$ python -q
>>> import numpy as np
>>> np.set_printoptions(suppress=True, linewidth=140)
>>> F = np.loadtxt("layer2.csv", delimiter=",")
>>> F.round(1) + 0
array([[  5.2,  14. ,  -0.4, -15.2,  10.8,  -1.5,  -6. ,  -6.2,  -4.2, -15. ],
       [  1.6,   5.4,  -1.1,  -4.5,   5.1,   0. ,   0.5,  -0.5,  -3.5,  -3.5],
       [  1.5,   5.2,  -1.1,  -4.3,   5. ,   0. ,   0.5,  -0.4,  -3.4,  -3.3],
       [  1.3,   4.8,  -1.1,  -3.8,   4.6,   0. ,   0.7,  -0.3,  -3.3,  -2.8],
       [  0.3,   2.3,  -0.7,  -1.5,   2.5,  -0.1,   1.2,   0.3,  -2.1,  -0.6],
       [ -0.1,   0.3,   0. ,  -0.2,   0.3,  -0.1,   0.3,   0. ,  -0.3,   0.1],
       [  0.1,  -0.1,   0. ,   0. ,  -0.1,   0.1,  -0.1,   0. ,   0.1,  -0.1],
       [  0.1,  -0.2,   0. ,   0.1,  -0.2,   0.1,  -0.2,   0. ,   0.2,  -0.1],
       [  0.5,  -0.6,  -0.2,   0.4,  -0.4,   0.6,  -0.5,   0.3,   0.4,  -0.4],
       [  6.4,  -4.5,  -8.7,   9.1,   1.7,  10.2,   6.9,  12.4,  -5.5,   3.6],
       [  8.2,  -6.2, -12.2,  13.4,   2.9,  14. ,  11.2,  18. ,  -8.7,   6.6]])
>>> rk = np.linalg.matrix_rank(F)
>>> rk
np.int64(3)
>>> null = np.linalg.svd(F)[2][rk:].T
>>> np.linalg.matrix_rank(F.T @ F), np.linalg.matrix_rank(F @ F.T)
(np.int64(3), np.int64(3))
>>> null.shape
(10, 7)
>>> print(np.allclose(F @ null, 0))
True
>>> print(round(float(np.linalg.norm(F[3], 1)), 1), np.round(np.linalg.norm(F[3], np.inf), 1))
22.8 4.8
>>> np.linalg.norm(F, axis=1).argmax()
np.int64(10)
>>> round(np.linalg.norm(F, "nuc"), 1)
np.float64(80.4)
>>> round(float(np.linalg.norm(F, 1)), 1), round(float(np.linalg.norm(F, np.inf)), 1)
(52.4, 101.4)
>>> round(float(np.linalg.norm(F) ** 2 / np.linalg.norm(F, 2) ** 2), 1)
1.4
>>> Uu, s, VT = np.linalg.svd(F)
>>> evecs = VT[:(s > 1e-8).sum()]
>>> rng = np.random.default_rng(317439)
>>> x0 = F[2] + 2 * F[7] + rng.integers(2) * np.eye(10)[7]
>>> x0.round(1)
array([ 1.8,  4.8, -1.2, -4. ,  4.6,  0.3,  0.1, -0.4, -3. , -3.6])
>>> print(np.round(evecs.T @ evecs, 1) + 0)
[[ 0.3  0.  -0.2  0.   0.1  0.3 -0.1  0.1  0.  -0.3]
 [ 0.   0.3  0.  -0.3  0.3 -0.1  0.1 -0.1 -0.2 -0.1]
 [-0.2  0.   0.2 -0.1 -0.1 -0.2 -0.1 -0.2  0.1  0.1]
 [ 0.  -0.3 -0.1  0.3 -0.2  0.1  0.1  0.2  0.   0.2]
 [ 0.1  0.3 -0.1 -0.2  0.3  0.   0.1  0.  -0.3 -0.1]
 [ 0.3 -0.1 -0.2  0.1  0.   0.3  0.   0.2  0.  -0.1]
 [-0.1  0.1 -0.1  0.1  0.1  0.   0.4  0.2 -0.2  0.3]
 [ 0.1 -0.1 -0.2  0.2  0.   0.2  0.2  0.3 -0.1  0.1]
 [ 0.  -0.2  0.1  0.  -0.3  0.  -0.2 -0.1  0.3 -0.1]
 [-0.3 -0.1  0.1  0.2 -0.1 -0.1  0.3  0.1 -0.1  0.4]]
